In [1]: import numpy as np

In [2]: from numpy import linalg as LA

In [3]: np.set_printoptions(precision=2, suppress=True, linewidth=140)

In [4]: def rnd(a):
   ...:     return np.round(a, 2) + 0
   ...: 

In [5]: A = np.load("m.npy")

In [6]: A
Out[6]: 
array([[ 0.02, -0.72, -0.99,  0.97,  0.87],
       [-0.76,  0.62,  0.93, -0.97,  0.26],
       [ 0.1 ,  0.25,  0.74, -0.56, -0.49],
       [-0.35,  0.89, -0.66,  0.71,  0.21],
       [-0.35,  0.99, -0.76,  0.91, -0.14],
       [-0.25,  0.99, -0.71,  0.9 , -0.24],
       [ 0.45, -0.94, -0.98,  0.94,  0.71],
       [-0.66,  0.97, -0.1 ,  0.2 ,  0.2 ],
       [-0.23, -0.77,  0.65, -0.85,  0.32],
       [-0.37,  0.99,  0.18,  0.42, -0.44]])

In [7]: x = np.array([-2, 3, -1, 3, -3])

In [8]: y = A @ x

In [9]: rnd(y)
Out[9]: array([-0.91, -1.24, -0.4 ,  5.53,  7.58,  7.6 , -2.05,  4.33, -6.01,  6.11])

In [10]: rnd(LA.solve(A.T @ A, A.T @ y))
Out[10]: array([-2.,  3., -1.,  3., -3.])

In [11]: LA.solve(A, y)
LinAlgError: Last 2 dimensions of the array must be square


In [12]: rnd(LA.pinv(A) @ A)
Out[12]: 
array([[1., 0., 0., 0., 0.],
       [0., 1., 0., 0., 0.],
       [0., 0., 1., 0., 0.],
       [0., 0., 0., 1., 0.],
       [0., 0., 0., 0., 1.]])

In [13]: rng = np.random.default_rng(78)

In [14]: y = y + 0.3 * rng.normal(size=10)

In [15]: rnd(y)
Out[15]: array([-1.11, -1.12, -0.51,  5.2 ,  7.79,  7.5 , -2.04,  4.55, -5.25,  5.97])

In [16]: b, *_ = LA.lstsq(A, y)

In [17]: rnd(A.T @ (y - A @ b))
Out[17]: array([0., 0., 0., 0., 0.])

In [18]: C = A[[5, 2]].astype(float)

In [19]: for _ in range(4):
    ...:     idx = LA.norm(A[:, None] - C, axis=-1).argmin(axis=1)
    ...:     C = np.array([A[idx == j].mean(axis=0) for j in range(2)])
    ...: 

In [20]: print(idx)
[0 1 1 0 0 0 0 0 1 0]

In [21]: np.bincount(idx)
Out[21]: array([7, 3])

In [22]: np.abs(C[1] - C[0]).argmax()
Out[22]: np.int64(3)

In [23]: rnd(C)
Out[23]: 
array([[-0.22,  0.45, -0.57,  0.72,  0.17],
       [-0.3 ,  0.03,  0.77, -0.79,  0.03]])

In [24]: P = A @ LA.solve(A.T @ A, A.T)

In [25]: rnd(np.trace(P))
Out[25]: np.float64(5.0)

In [26]: print(np.allclose(P @ P, P))
True

In [27]: rnd(LA.eigvalsh(P))
Out[27]: array([0., 0., 0., 0., 0., 1., 1., 1., 1., 1.])

In [28]: M = np.load("sample6.npy")

In [29]: rnd(M)
Out[29]: 
array([[-0.48, -0.4 ,  0.  , -0.78, -0.07],
       [ 0.45, -0.75,  0.08,  0.15, -0.45],
       [ 0.22, -0.4 , -0.28, -0.01,  0.84],
       [ 0.71,  0.33, -0.11, -0.61, -0.07],
       [ 0.11, -0.01,  0.95, -0.08,  0.28]])

In [30]: # orthonormal columns

In [31]: x = np.array([-1, -2, 4, 8, -6])

In [32]: [p for p in range(1, 25) if np.allclose(LA.matrix_power(M, p), np.eye(5))]
Out[32]: []

In [33]: rnd(M.T @ (M @ x))
Out[33]: array([-1., -2.,  4.,  8., -6.])

In [34]: rnd(np.abs(LA.eigvals(M)))
Out[34]: array([1., 1., 1., 1., 1.])

In [35]: idx = rng.permutation(5)

In [36]: M2 = M[:, idx] * rng.choice([-1, 1], 5)

In [37]: rnd(M2)
Out[37]: 
array([[-0.07, -0.78,  0.48, -0.4 ,  0.  ],
       [-0.45,  0.15, -0.45, -0.75,  0.08],
       [ 0.84, -0.01, -0.22, -0.4 , -0.28],
       [-0.07, -0.61, -0.71,  0.33, -0.11],
       [ 0.28, -0.08, -0.11, -0.01,  0.95]])

In [38]: Uu, _, vt = LA.svd(M.T @ M2)

In [39]: rnd(Uu @ vt)
Out[39]: 
array([[ 0.,  0., -1.,  0.,  0.],
       [ 0.,  0.,  0.,  1.,  0.],
       [ 0.,  0.,  0.,  0.,  1.],
       [ 0.,  1.,  0.,  0.,  0.],
       [ 1.,  0.,  0.,  0.,  0.]])

In [40]: idx
Out[40]: array([4, 3, 0, 1, 2])

In [41]: x = np.array([-2, 1, -1, -3, 3])

In [42]: [p for p in range(1, 25) if np.allclose(LA.matrix_power(M2, p), np.eye(5))]
Out[42]: []

In [43]: rnd(LA.det(M2))
Out[43]: np.float64(1.0)

In [44]: rnd(np.sort(np.abs(np.degrees(np.angle(LA.eigvals(M2))))))
Out[44]: array([  0.  ,  10.45,  10.45, 156.01, 156.01])

In [45]: rnd(LA.inv(M2))
Out[45]: 
array([[-0.07, -0.45,  0.84, -0.07,  0.28],
       [-0.78,  0.15, -0.01, -0.61, -0.08],
       [ 0.48, -0.45, -0.22, -0.71, -0.11],
       [-0.4 , -0.75, -0.4 ,  0.33, -0.01],
       [ 0.  ,  0.08, -0.28, -0.11,  0.95]])

In [46]: rnd(np.abs(LA.eigvals(M2)))
Out[46]: array([1., 1., 1., 1., 1.])

In [47]: Q, V = LA.qr(M[:, :3])[0], LA.qr(M[:, 3:])[0]

In [48]: sig = LA.svd(Q.T @ V, compute_uv=False)

In [49]: rnd(sig)
Out[49]: array([0., 0.])

In [50]: W0 = np.array([[0.0, 3.0, 2.0], [0.0, 0.0, 1.0], [0.0, 0.0, 2.0]])

In [51]: # triangular: eigenvalues sit on the diagonal

In [52]: idx = rng.permutation(3)

In [53]: idx
Out[53]: array([0, 2, 1])

In [54]: M2 = W0[idx][:, idx]

In [55]: rnd(LA.det(M2)), rnd(LA.det(W0[idx]))
Out[55]: (np.float64(0.0), np.float64(0.0))

In [56]: M2
Out[56]: 
array([[0., 2., 3.],
       [0., 2., 0.],
       [0., 1., 0.]])

In [57]: np.allclose(W0[:-1].T @ LA.lstsq(W0[:-1].T, W0[-1])[0], W0[-1])
Out[57]: True

In [58]: LA.inv(W0)
LinAlgError: Singular matrix


In [59]: np.abs(np.diag(LA.qr(W0)[1])) > 1e-9
Out[59]: array([False, False,  True])

In [60]: Uu, sig, vt = LA.svd(W0)

In [61]: V = vt[:(sig > 1e-8).sum()]

In [62]: x = W0[0] + 5 * W0[1] + rng.integers(2) * np.eye(3)[2]

In [63]: x
Out[63]: array([0., 3., 7.])

In [64]: rnd(LA.norm(x - V.T @ V @ x))
Out[64]: np.float64(0.0)

In [65]: print(rnd(V.T @ V))
[[0. 0. 0.]
 [0. 1. 0.]
 [0. 0. 1.]]

In [66]: rnd(np.diag(V.T @ V))
Out[66]: array([0., 1., 1.])

In [67]: t = np.radians(72)

In [68]: Rm = np.eye(3)

In [69]: Rm[0, 0] = Rm[2, 2] = np.cos(t)

In [70]: Rm[0, 2], Rm[2, 0] = -np.sin(t), np.sin(t)

In [71]: rnd(Rm)
Out[71]: 
array([[ 0.31,  0.  , -0.95],
       [ 0.  ,  1.  ,  0.  ],
       [ 0.95,  0.  ,  0.31]])

In [72]: M2 = W0 @ Rm.T

In [73]: np.allclose(W0 @ W0.T, M2 @ M2.T)
Out[73]: True

In [74]: print(rnd(LA.svd(W0, compute_uv=False)), rnd(LA.svd(M2, compute_uv=False)))
[3.87 1.73 0.  ] [3.87 1.73 0.  ]

In [75]: print(rnd(M2))
[[-1.9   3.    0.62]
 [-0.95  0.    0.31]
 [-1.9   0.    0.62]]

In [76]: np.allclose(LA.norm(W0, axis=1), LA.norm(M2, axis=1))
Out[76]: True

In [77]: data = np.load("case4.npy")

In [78]: data
Out[78]: 
array([[0., 1., 1., 1.],
       [1., 0., 1., 1.],
       [1., 1., 0., 1.],
       [1., 1., 1., 0.]])

In [79]: w, V = LA.eigh(data)

In [80]: rnd(V.T @ data @ V)
Out[80]: 
array([[-1.,  0.,  0.,  0.],
       [ 0., -1.,  0.,  0.],
       [ 0.,  0., -1.,  0.],
       [ 0.,  0.,  0.,  3.]])

In [81]: rnd(V @ np.diag(w) @ V.T)
Out[81]: 
array([[0., 1., 1., 1.],
       [1., 0., 1., 1.],
       [1., 1., 0., 1.],
       [1., 1., 1., 0.]])

In [82]: rnd(LA.svd(data, compute_uv=False))
Out[82]: array([3., 1., 1., 1.])

In [83]: rnd(np.abs(V[:, -1]))
Out[83]: array([0.5, 0.5, 0.5, 0.5])

In [84]: def softmax(z):
    ...:     e = np.exp(z - z.max(axis=-1, keepdims=True))
    ...:     return e / e.sum(axis=-1, keepdims=True)
    ...: 

In [85]: rnd(softmax(data[3] + 2))
Out[85]: array([0.3 , 0.3 , 0.3 , 0.11])

In [86]: rnd(softmax(data[3]))
Out[86]: array([0.3 , 0.3 , 0.3 , 0.11])

In [87]: att = data @ data.T / np.sqrt(4)

In [88]: rnd(softmax(att)[3] @ data)
Out[88]: array([0.78, 0.78, 0.78, 0.65])

In [89]: rnd(softmax(att + np.triu(np.full(att.shape, -np.inf), 1)))
Out[89]: 
array([[1.  , 0.  , 0.  , 0.  ],
       [0.38, 0.62, 0.  , 0.  ],
       [0.27, 0.27, 0.45, 0.  ],
       [0.22, 0.22, 0.22, 0.35]])
